% python3 -q
>>> import numpy as np
>>> np.set_printoptions(precision=1, suppress=True, linewidth=200, sign=" ")
>>> mat = np.load("case12.npy")
>>> mat
array([[ 4,  3, -2,  3, -2, -5, -2],
       [-2,  4,  3, -2,  3, -2, -5],
       [-5, -2,  4,  3, -2,  3, -2],
       [-2, -5, -2,  4,  3, -2,  3],
       [ 3, -2, -5, -2,  4,  3, -2],
       [-2,  3, -2, -5, -2,  4,  3],
       [ 3, -2,  3, -2, -5, -2,  4]])
>>> mat @ (-1.0) ** np.arange(7)
array([-3., -1., -9.,  5.,  1., -5., 11.])
>>> np.allclose(mat @ mat.T, mat.T @ mat)
True
>>> mat @ np.ones(7)
array([-1., -1., -1., -1., -1., -1., -1.])
>>> np.sort(np.abs(np.fft.fft(mat[0]))), np.sort(np.linalg.svd(mat, compute_uv=False))
(array([  1. ,   4.9,   4.9,  10.4,  10.4,  10.7,  10.7]), array([  1. ,   4.9,   4.9,  10.4,  10.4,  10.7,  10.7]))
>>> np.fft.fft(mat[0])
array([-1. +0.j ,  5.3-9.j , 10.7+0.3j, -1.5-4.7j, -1.5+4.7j, 10.7-0.3j,  5.3+9.j ])
>>> M = np.array([[60, 1], [0, -37]])
>>> [int(np.linalg.matrix_rank(np.linalg.matrix_power(M, p))) for p in range(1, 3)]
[2, 2]
>>> M @ M
array([[ 3600,    23],
       [    0,  1369]])
>>> np.sort(np.linalg.eigvals(M))
array([-37.,  60.])
>>> np.linalg.matrix_rank(M - M[0, 0] * np.eye(2))
np.int64(1)
>>> rng = np.random.default_rng(47948)
>>> lab = rng.permutation(2)
>>> lab
array([ 1,  0])
>>> Y = M[lab][:, lab]
>>> np.trace(Y)
np.int64(23)
>>> np.sort(np.abs(np.linalg.eigvals(Y)))
array([ 37.,  60.])
>>> Y
array([[-37,   0],
       [  1,  60]])
>>> np.diag(Y)
array([-37,  60])
>>> round(float(np.linalg.det(Y)), 1), round(np.linalg.det(M[lab]), 1)
(-2220.0, np.float64(2220.0))
>>> feats = np.loadtxt("layer11.csv", delimiter=",")
>>> feats
array([[ 0.,  1.,  0.,  0.],
       [ 1.,  0.,  0.,  0.],
       [ 0.,  0.,  0.,  0.],
       [ 0.,  0.,  0.,  0.]])
>>> np.round(np.linalg.norm(feats[0] - feats[3]), 1)
np.float64(1.0)
>>> np.linalg.norm(feats, axis=1)
array([ 1.,  1.,  0.,  0.])
>>> np.linalg.norm(feats, axis=0)
array([ 1.,  1.,  0.,  0.])
>>> np.linalg.norm(feats, axis=1).argmax()
np.int64(0)
>>> feats[0] @ feats[3]
np.float64(0.0)
>>> np.round(np.linalg.norm(feats[0], 1), 1), np.round(np.linalg.norm(feats[0], np.inf), 1)
(np.float64(1.0), np.float64(1.0))
>>> (np.linalg.matrix_power((feats != 0) + (feats.T != 0) + np.eye(4), 4) > 0).astype(int)
array([[ 1,  1,  0,  0],
       [ 1,  1,  0,  0],
       [ 0,  0,  1,  0],
       [ 0,  0,  0,  1]])
>>> (feats != 0).astype(int)
array([[ 0,  1,  0,  0],
       [ 1,  0,  0,  0],
       [ 0,  0,  0,  0],
       [ 0,  0,  0,  0]])
>>> feats @ np.linalg.pinv(feats) @ feats
array([[ 0.,  1.,  0.,  0.],
       [ 1.,  0.,  0.,  0.],
       [ 0.,  0.,  0.,  0.],
       [ 0.,  0.,  0.,  0.]])
>>> np.unique(feats.round(6), axis=0).shape
(3, 4)
>>> np.linalg.lstsq(feats[:-1].T, feats[-1])[2]
np.int32(2)
>>> try:
...     np.linalg.inv(feats)
... except np.linalg.LinAlgError as e:
...     print(repr(e))
... 
LinAlgError('Singular matrix')
>>> np.allclose(feats[:-1].T @ np.linalg.lstsq(feats[:-1].T, feats[-1])[0], feats[-1])
True
>>> evals, vecs = np.linalg.eigh(feats)
>>> vec = np.array([8, 4, 8, 1])
>>> np.round(vec @ feats @ vec / (vec @ vec), 1), evals[0], evals[-1]
(np.float64(0.4), np.float64(-1.0), np.float64(1.0))
>>> np.abs(feats).sum(axis=1).max(), np.abs(evals).max()
(np.float64(1.0), np.float64(1.0))
>>> np.linalg.eigvalsh(feats[1:, 1:])
array([ 0.,  0.,  0.])
>>> vec @ feats @ vec
np.float64(64.0)
>>> [round(float(np.linalg.det(feats[:i, :i])), 2) + 0 for i in range(1, 5)]
[0.0, -1.0, 0.0, 0.0]
>>> np.all(np.linalg.eigvalsh(feats) > 0)
np.False_
>>> J = np.array([[3, 4, 0, 4], [4, 3, 4, 0], [0, 4, 3, 4], [4, 0, 4, 3]])
>>> J
array([[ 3,  4,  0,  4],
       [ 4,  3,  4,  0],
       [ 0,  4,  3,  4],
       [ 4,  0,  4,  3]])
>>> np.sort(np.abs(np.linalg.eigvals(J)))
array([  3.,   3.,   5.,  11.])
>>> np.allclose(J @ J.T, J.T @ J)
True
>>> J.inv()
Traceback (most recent call last):
  File "<python-input-50>", line 1, in <module>
    J.inv()
    ^^^^^
AttributeError: 'numpy.ndarray' object has no attribute 'inv'
>>> J @ np.ones(4)
array([ 11.,  11.,  11.,  11.])
>>> J @ (-1.0) ** np.arange(4)
array([-5.,  5., -5.,  5.])
>>> np.fft.fft(J[0])
array([11.+0.j,  3.+0.j, -5.+0.j,  3.+0.j])
>>> Y = J / np.linalg.norm(J, axis=1, keepdims=True)
>>> C2 = Y @ Y.T
>>> np.argwhere(np.triu(np.abs(C2) > 0.95, 1))
array([], shape=(0, 2), dtype=int64)
>>> (C2 - 2 * np.eye(4)).round(6).argmax(axis=1)
array([ 2,  3,  0,  1])
>>> (np.abs(C2) > 0.9).astype(int)
array([[ 1,  0,  0,  0],
       [ 0,  1,  0,  0],
       [ 0,  0,  1,  0],
       [ 0,  0,  0,  1]])
>>> round(np.degrees(np.arccos(np.clip(C2[3, 1], -1, 1))), 1)
np.float64(38.7)
>>> arr = np.loadtxt("a.csv", delimiter=",")
>>> arr
array([[-4., -9., -3.,  0.,  3.],
       [-9.,  8.,  8.,  0., -5.],
       [ 3., -6., -4.,  0., -8.],
       [ 0.,  0.,  0.,  9.,  0.],
       [-3.,  2.,  7.,  0., -4.]])
>>> # splits into 2 blocks
>>> q = arr.astype(float).copy()
>>> for j in range(5):
...     q[:, j] -= q[:, :j] @ (q[:, :j].T @ q[:, j])
...     q[:, j] /= np.linalg.norm(q[:, j])
... 
>>> q.round(1) + 0
array([[-0.4, -0.9, -0.1,  0. ,  0.2],
       [-0.8,  0.3, -0.2,  0. , -0.4],
       [ 0.3, -0.4,  0.2,  0. , -0.9],
       [ 0. ,  0. ,  0. ,  1. ,  0. ],
       [-0.3,  0. ,  1. ,  0. ,  0.1]])
>>> np.round(q.T @ arr, 1) + 0
array([[10.7, -5.6, -8.7,  0. ,  2. ],
       [ 0. , 12.4,  6.5,  0. , -1.3],
       [ 0. ,  0. ,  4.5,  0. , -4.3],
       [ 0. ,  0. ,  0. ,  9. ,  0. ],
       [ 0. ,  0. ,  0. ,  0. ,  9.5]])
>>> np.linalg.norm(q, axis=0)
array([ 1.,  1.,  1.,  1.,  1.])
>>> np.round(q @ q.T, 1) + 0
array([[ 1.,  0.,  0.,  0.,  0.],
       [ 0.,  1.,  0.,  0.,  0.],
       [ 0.,  0.,  1.,  0.,  0.],
       [ 0.,  0.,  0.,  1.,  0.],
       [ 0.,  0.,  0.,  0.,  1.]])
>>> np.round(q.T @ q, 1) + 0
array([[ 1.,  0.,  0.,  0.,  0.],
       [ 0.,  1.,  0.,  0.,  0.],
       [ 0.,  0.,  1.,  0.,  0.],
       [ 0.,  0.,  0.,  1.,  0.],
       [ 0.,  0.,  0.,  0.,  1.]])
>>> np.round(np.linalg.pinv(q), 1) + 0
array([[-0.4, -0.8,  0.3,  0. , -0.3],
       [-0.9,  0.3, -0.4,  0. ,  0. ],
       [-0.1, -0.2,  0.2,  0. ,  1. ],
       [ 0. ,  0. ,  0. ,  1. ,  0. ],
       [ 0.2, -0.4, -0.9,  0. ,  0.1]])
>>> vec = np.array([-3, -4, -6, 2, -6])
>>> target = arr @ vec
>>> target
array([ 48., -23.,  87.,  18., -17.])
>>> np.round(np.linalg.solve(arr.T, arr[1]), 1) + 0
array([ 0.,  1.,  0.,  0.,  0.])
>>> np.linalg.solve(arr, target)
array([-3., -4., -6.,  2., -6.])
>>> np.linalg.solve(arr, 3 * target)
array([ -9., -12., -18.,   6., -18.])
>>> np.linalg.solve(arr, target + arr[:, 0])
array([-2., -4., -6.,  2., -6.])
>>> lab = rng.permutation(7)
>>> Y = mat[:, lab] * rng.choice([-1, 1], 7)
>>> Y
array([[ 2, -2, -3,  5, -3,  2, -4],
       [-3,  3, -4,  2,  2,  5,  2],
       [-4, -2,  2, -3, -3,  2,  5],
       [ 2,  3,  5,  2, -4, -3,  2],
       [ 5,  4,  2, -3,  2,  2, -3],
       [ 2, -2, -3, -4,  5, -3,  2],
       [-3, -5,  2,  2,  2, -4, -3]])
>>> U, _, vt = np.linalg.svd(mat.T @ Y)
>>> lab
array([ 2,  4,  1,  5,  3,  6,  0])
>>> np.round(U @ vt, 1) + 0
array([[ 0.,  0.,  0.,  0.,  0.,  0., -1.],
       [ 0.,  0., -1.,  0.,  0.,  0.,  0.],
       [-1.,  0.,  0.,  0.,  0.,  0.,  0.],
       [ 0.,  0.,  0.,  0., -1.,  0.,  0.],
       [ 0.,  1.,  0.,  0.,  0.,  0.,  0.],
       [ 0.,  0.,  0., -1.,  0.,  0.,  0.],
       [ 0.,  0.,  0.,  0.,  0., -1.,  0.]])
